>>> import numpy as np
>>> import numpy.linalg as la
>>> np.set_printoptions(precision=2, suppress=True, linewidth=100, legacy="1.25")
>>> def rnd(a):
...     return np.round(a, 2) + 0
... 
>>> q, _ = la.qr(np.array([[-0.2, 0.1, 0.9, -0.2],
...     [-0.4, 0.0, -0.4, -0.5],
...     [0.0, 0.0, 0.3, 1.6],
...     [-0.1, 0.5, 1.1, 0.6],
...     [0.3, -0.2, -1.0, 0.1]]))
>>> E = q @ q.T
>>> rnd(E)
array([[ 0.56, -0.11, -0.02, -0.1 , -0.47],
       [-0.11,  0.97, -0.01, -0.02, -0.12],
       [-0.02, -0.01,  1.  ,  0.  , -0.02],
       [-0.1 , -0.02,  0.  ,  0.98, -0.11],
       [-0.47, -0.12, -0.02, -0.11,  0.49]])
>>> U, s, vt = la.svd(E)
>>> evecs = vt[:(s > 1e-8).sum()]
>>> rng = np.random.default_rng(87519)
>>> vec = E[2] + 4 * E[4] + rng.integers(2) * np.eye(5)[0]
>>> rnd(vec)
array([-0.92, -0.47,  0.91, -0.43,  1.95])
>>> np.allclose(evecs.T @ evecs @ vec, vec)
False
>>> rnd(la.norm(vec - evecs.T @ evecs @ vec))
0.67
>>> la.matrix_rank(np.vstack([E, vec]))
5
>>> mat = np.array([[0, 0, 3, 1, 3],
...     [3, 3, 3, 2, 2],
...     [2, 2, 3, 0, 1],
...     [3, 0, 0, 1, 0],
...     [3, 1, 0, 1, 0]])
>>> mat
array([[0, 0, 3, 1, 3],
       [3, 3, 3, 2, 2],
       [2, 2, 3, 0, 1],
       [3, 0, 0, 1, 0],
       [3, 1, 0, 1, 0]])
>>> f = np.array([-1, 0, -2, -1, 4])
>>> out = mat + np.outer(f, np.eye(5)[0])
>>> la.matrix_rank(out - mat)
1
>>> vec = np.array([-2, 2, -1, -3, 0])
>>> h = np.maximum(mat @ vec, 0)
>>> rnd(np.tanh(mat @ vec))
array([-1., -1., -1., -1., -1.])
>>> mat.T @ h
array([0, 0, 0, 0, 0])
>>> np.flatnonzero(h > 1e-9)
array([], dtype=int64)
>>> np.maximum(mat @ vec, 0) - np.maximum(-mat @ vec, 0)
array([-6, -9, -3, -9, -7])
>>> out = mat + rng.integers(-2, 3, (5, 4)) @ rng.integers(-2, 3, (4, 5))
>>> out
array([[ 3,  2, -2,  7,  1],
       [ 8,  0,  9, -2,  1],
       [ 2,  6, -5,  4, -3],
       [-1,  5, -2,  3,  1],
       [-5,  7, -1,  3,  4]])
>>> out - mat
array([[ 3,  2, -5,  6, -2],
       [ 5, -3,  6, -4, -1],
       [ 0,  4, -8,  4, -4],
       [-4,  5, -2,  2,  1],
       [-8,  6, -1,  2,  4]])
>>> rnd(la.svd(out - mat, compute_uv=False))
array([17.01, 11.83,  3.26,  2.87,  0.  ])
>>> np.abs(out - mat).sum(axis=1)
array([18, 19, 20, 14, 21])
>>> la.matrix_rank(out - mat, tol=1e-8)
4
>>> feats = np.array([[0, 0, 0, 0, 0], [0, 0, 2, 3, 0], [1, 0, 0, 1, 0]])
>>> U, s, vt = la.svd(feats)
>>> rnd(s)
array([3.71, 1.11, 0.  ])
>>> out = U[:, :2] @ np.diag(s[:2]) @ vt[:2]
>>> rnd(la.norm(feats - out, 2)), s[2]
(0.0, 0.0)
>>> rnd(out)
array([[0., 0., 0., 0., 0.],
       [0., 0., 2., 3., 0.],
       [1., 0., 0., 1., 0.]])
>>> rk = la.matrix_rank(feats)
>>> rk
2
>>> null = la.svd(feats)[2][rk:].T
>>> la.matrix_rank(feats.T @ feats), la.matrix_rank(feats @ feats.T)
(2, 2)
>>> rnd(null @ null.T)
array([[ 0.24,  0.  ,  0.35, -0.24,  0.  ],
       [ 0.  ,  1.  ,  0.  ,  0.  ,  0.  ],
       [ 0.35,  0.  ,  0.53, -0.35,  0.  ],
       [-0.24,  0.  , -0.35,  0.24,  0.  ],
       [ 0.  ,  0.  ,  0.  ,  0.  ,  1.  ]])
>>> U, s, vt = la.svd(feats)
>>> evecs = vt[:(s > 1e-8).sum()]
>>> vec = feats[2] + -1 * feats[1] + rng.integers(2) * np.eye(5)[3]
>>> vec
array([ 1.,  0., -2., -2.,  0.])
>>> np.allclose(evecs.T @ evecs @ vec, vec)
True
>>> la.matrix_rank(np.vstack([feats, vec]))
2
>>> rnd(evecs.T @ evecs)
array([[ 0.76,  0.  , -0.35,  0.24,  0.  ],
       [ 0.  ,  0.  ,  0.  ,  0.  ,  0.  ],
       [-0.35,  0.  ,  0.47,  0.35,  0.  ],
       [ 0.24,  0.  ,  0.35,  0.76,  0.  ],
       [ 0.  ,  0.  ,  0.  ,  0.  ,  0.  ]])
>>> M = np.load("sample5.npy")
>>> M
array([[ 0,  0, -6, -3],
       [ 0,  0, -1,  1],
       [ 6,  1,  0,  0],
       [ 3, -1,  0,  0]])
>>> # skew, so no eigenvalue has a real part
>>> z = rng.permutation(4)
>>> z
array([1, 2, 0, 3])
>>> out = M[z][:, z]
>>> np.trace(out)
0
>>> np.allclose(out, M)
False
>>> rnd(la.det(out)), rnd(la.det(M[z]))
(81.0, 81.0)
>>> z = rng.permutation(4)
>>> out = M[:, z] * rng.choice([-1, 1], 4)
>>> out
array([[ 0, -6, -3,  0],
       [ 0, -1,  1,  0],
       [ 1,  0,  0,  6],
       [-1,  0,  0,  3]])
>>> U, _, vt = la.svd(M.T @ out)
>>> z
array([1, 2, 3, 0])
>>> rnd(np.abs(la.eigvals(out)).max())
4.16
>>> assert out == out.T
Traceback (most recent call last):
  File "<python-input-65>", line 1, in <module>
    assert out == out.T
           ^^^^^^^^^^^^
ValueError: The truth value of an array with more than one element is ambiguous. Use a.any() or a.all()
